In [1]: import numpy as np

In [2]: np.set_printoptions(precision=3, suppress=True, linewidth=200, legacy="1.25")

In [3]: rng = np.random.default_rng(73033)

In [4]: mat = np.triu(rng.random((14, 14)) < 0.2, 1).astype(int)

In [5]: mat = mat + mat.T

In [6]: print(mat)
[[0 0 0 0 0 0 0 0 0 0 0 0 0 0]
 [0 0 0 0 1 0 0 0 0 0 0 0 0 0]
 [0 0 0 1 0 0 0 0 0 0 0 0 0 0]
 [0 0 1 0 0 0 1 0 0 0 0 0 0 0]
 [0 1 0 0 0 0 0 0 0 0 0 0 0 0]
 [0 0 0 0 0 0 0 1 1 0 0 1 1 0]
 [0 0 0 1 0 0 0 0 0 0 0 0 1 1]
 [0 0 0 0 0 1 0 0 0 0 0 0 0 1]
 [0 0 0 0 0 1 0 0 0 1 0 1 0 0]
 [0 0 0 0 0 0 0 0 1 0 0 1 0 0]
 [0 0 0 0 0 0 0 0 0 0 0 1 0 0]
 [0 0 0 0 0 1 0 0 1 1 1 0 0 0]
 [0 0 0 0 0 1 1 0 0 0 0 0 0 0]
 [0 0 0 0 0 0 1 1 0 0 0 0 0 0]]

In [7]: left, sig, Vh = np.linalg.svd(mat)

In [8]: print(sig)
[2.877 2.156 1.973 1.918 1.397 1.153 1.    1.    1.    0.798 0.58  0.402 0.284 0.   ]

In [9]: print(np.argmax(sig[:-1] / (sig[1:] + 1e-6)) + 1)
13

In [10]: B = left[:, :13] @ np.diag(sig[:13]) @ Vh[:13]

In [11]: print(round(float(np.abs(mat - B).max()), 3))
0.0

In [12]: print(np.linalg.matrix_rank(mat, rtol=0.05))
13

In [13]: print(np.linalg.matrix_rank(B))
13

In [14]: w, V = np.linalg.eigh(mat)

In [15]: x = np.array([-2, 3, -4, 4, 5, 1, 2, -5, -4, 2, -2, 5, 5, 5])

In [16]: print(x @ mat @ x)
-50

In [17]: print(np.round(x @ mat @ x / (x @ x), 3), round(float(w[0]), 3), round(w[-1], 3))
-0.251 -2.156 2.877

In [18]: J = np.load("arr.npy")

In [19]: print(J)
[[ 0.527 -0.226  0.376  0.075  0.226]
 [-0.226  0.097 -0.161 -0.032 -0.097]
 [ 0.376 -0.161  0.269  0.054  0.161]
 [ 0.075 -0.032  0.054  0.011  0.032]
 [ 0.226 -0.097  0.161  0.032  0.097]]

In [20]: # applying it twice changes nothing

In [21]: B = J / np.sqrt((J ** 2).mean(axis=1, keepdims=True))

In [22]: print(B[2])
[ 1.623 -0.696  1.159  0.232  0.696]

In [23]: print(np.linalg.matrix_rank(B) == np.linalg.matrix_rank(J))
True

In [24]: print(np.linalg.norm(B, axis=1))
[2.236 2.236 2.236 2.236 2.236]

In [25]: left, sig, Vh = np.linalg.svd(J, full_matrices=False)

In [26]: print(np.abs(Vh[0]))
[0.726 0.311 0.518 0.104 0.311]

In [27]: print(np.sqrt((sig ** 2).sum()), round(np.linalg.norm(J), 3))
1.0 1.0

In [28]: print(np.round(left.T @ J @ Vh.T, 3) + 0)
[[1. 0. 0. 0. 0.]
 [0. 0. 0. 0. 0.]
 [0. 0. 0. 0. 0.]
 [0. 0. 0. 0. 0.]
 [0. 0. 0. 0. 0.]]

In [29]: print(left.shape, sig.shape, Vh.shape)
(5, 5) (5,) (5, 5)

In [30]: print(np.round(left.T @ left, 3) + 0)
[[1. 0. 0. 0. 0.]
 [0. 1. 0. 0. 0.]
 [0. 0. 1. 0. 0.]
 [0. 0. 0. 1. 0.]
 [0. 0. 0. 0. 1.]]

In [31]: print(np.abs(left[:, 0]).round(6).argmax())
0
